$ python3 -q
>>> import numpy as np
>>> import numpy.linalg as la
>>> np.set_printoptions(precision=2, suppress=True, linewidth=100)
>>> mat = np.array([[1.2, -1.7, 0.3],
...     [0.1, -1.9, 1.1],
...     [-0.1, -0.5, -1.1],
...     [1.3, 1.6, -0.2]])
>>> mat
array([[ 1.2, -1.7,  0.3],
       [ 0.1, -1.9,  1.1],
       [-0.1, -0.5, -1.1],
       [ 1.3,  1.6, -0.2]])
>>> M2 = np.c_[mat[:, :2] @ np.array([[3, 0], [1, 1]]), np.array([3, 5, 0, 3])]
>>> M2
array([[ 1.9, -1.7,  3. ],
       [-1.6, -1.9,  5. ],
       [-0.8, -0.5,  0. ],
       [ 5.5,  1.6,  3. ]])
>>> la.matrix_rank(M2)
np.int64(3)
>>> np.round(la.norm(M2 - mat @ la.lstsq(mat, M2)[0], axis=0), 2) + 0
array([0.  , 0.  , 3.08])
>>> la.norm(la.qr(mat)[0].T @ M2, axis=0) ** 2 / ((M2 ** 2).sum(axis=0) + 1e-12)
array([1.  , 1.  , 0.78])
>>> X = np.load("sample17.npy")
>>> X
array([[4, 0, 0, 0],
       [2, 5, 0, 0],
       [0, 5, 4, 0],
       [4, 3, 4, 5]])
>>> ang = np.radians(30)
>>> Rm = np.eye(4)
>>> Rm[0, 0] = Rm[1, 1] = np.cos(ang)
>>> Rm[0, 1], Rm[1, 0] = -np.sin(ang), np.sin(ang)
>>> Rm
array([[ 0.87, -0.5 ,  0.  ,  0.  ],
       [ 0.5 ,  0.87,  0.  ,  0.  ],
       [ 0.  ,  0.  ,  1.  ,  0.  ],
       [ 0.  ,  0.  ,  0.  ,  1.  ]])
>>> M2 = X @ Rm.T
>>> M2
array([[ 3.46,  2.  ,  0.  ,  0.  ],
       [-0.77,  5.33,  0.  ,  0.  ],
       [-2.5 ,  4.33,  4.  ,  0.  ],
       [ 1.96,  4.6 ,  4.  ,  5.  ]])
>>> np.abs(M2 - X).max(axis=0)
array([2.77, 2.  , 0.  , 0.  ])
>>> round(la.det(Rm), 2), np.round(np.trace(Rm), 2)
(np.float64(1.0), np.float64(3.73))
>>> np.allclose(la.norm(X, axis=1), la.norm(M2, axis=1))
True
>>> vals, vecs = la.eig(X)
>>> X @ vecs[:, 0] - vals[0] * vecs[:, 0]
array([0., 0., 0., 0.])
>>> vals
array([5., 4., 5., 4.])
>>> np.sort(la.eigvals(X.T))
array([4., 4., 5., 5.])
>>> np.prod(vals)
np.float64(400.0)
>>> u = np.array([4, 8, -1, -8])
>>> M2 = X + np.outer(u, np.eye(4)[1])
>>> round(la.det(M2) / la.det(X), 2), round(float(1 + la.solve(X, u)[1]), 2)
(np.float64(2.2), 2.2)
>>> la.matrix_power(X, 2)
array([[16,  0,  0,  0],
       [18, 25,  0,  0],
       [10, 45, 16,  0],
       [42, 50, 36, 25]])
>>> Q = X.astype(float).copy()
>>> for j in range(4):
...     Q[:, j] -= Q[:, :j] @ (Q[:, :j].T @ Q[:, j])
...     Q[:, j] /= la.norm(Q[:, j])
... 
>>> np.round(Q.T @ X, 2) + 0
array([[6.  , 3.67, 2.67, 3.33],
       [0.  , 6.75, 3.29, 0.41],
       [0.  , 0.  , 3.75, 2.6 ],
       [0.  , 0.  , 0.  , 2.64]])
>>> arr = np.array([[1.0, -1.0, -4.0], [-2.0, -1.0, 4.0], [0.0, 0.0, -1.0]])
>>> arr
array([[ 1., -1., -4.],
       [-2., -1.,  4.],
       [ 0.,  0., -1.]])
>>> vals, vecs = la.eig(arr)
>>> np.round(arr @ vecs[:, 0] - vals[0] * vecs[:, 0], 2) + 0
array([0., 0., 0.])
>>> vals
array([ 1.73, -1.73, -1.  ])
>>> u = np.array([1, 5, 3, 0])
>>> g = np.array([4, 0, 2, 0])
>>> m1 = u[:, None] + g[None, :]
>>> m1
array([[5, 1, 3, 1],
       [9, 5, 7, 5],
       [7, 3, 5, 3],
       [4, 0, 2, 0]])
>>> np.unravel_index(np.abs(m1).argmax(), m1.shape)
(np.int64(1), np.int64(0))
>>> la.matrix_rank(m1)
np.int64(2)
>>> m1 - m1[0]
array([[ 0,  0,  0,  0],
       [ 4,  4,  4,  4],
       [ 2,  2,  2,  2],
       [-1, -1, -1, -1]])
>>> m1.shape
(4, 4)
>>> np.count_nonzero(m1)
np.int64(14)
>>> vec = np.array([1, -2, -2, 0])
>>> a = np.maximum(m1 @ vec, 0)
>>> m1 * (a > 1e-9)[:, None]
array([[0, 0, 0, 0],
       [0, 0, 0, 0],
       [0, 0, 0, 0],
       [0, 0, 0, 0]])
>>> np.tanh(m1 @ vec)
array([-1., -1., -1.,  0.])
>>> np.maximum(m1 @ vec, 0) - np.maximum(-m1 @ vec, 0)
array([ -3, -15,  -9,   0])
>>> proj = np.triu(np.array([[5, 2, 0, 1], [3, 4, 4, 3], [2, 1, 2, 5], [4, 2, 1, 3]]), 1) + np.eye(4)
>>> M2 = proj @ m1 @ la.inv(proj)
>>> M2
array([[   27.,   -43.,   191.,  -842.],
       [   49.,   -81.,   357., -1574.],
       [   27.,   -51.,   219.,  -966.],
       [    4.,    -8.,    34.,  -150.]])
>>> la.matrix_rank(M2)
np.int64(2)
>>> proj @ m1 - m1 @ proj
array([[ 22.,   0.,  12., -13.],
       [ 40.,  -6.,   6., -47.],
       [ 20., -14.,  -2., -41.],
       [  0.,  -8.,   0., -14.]])
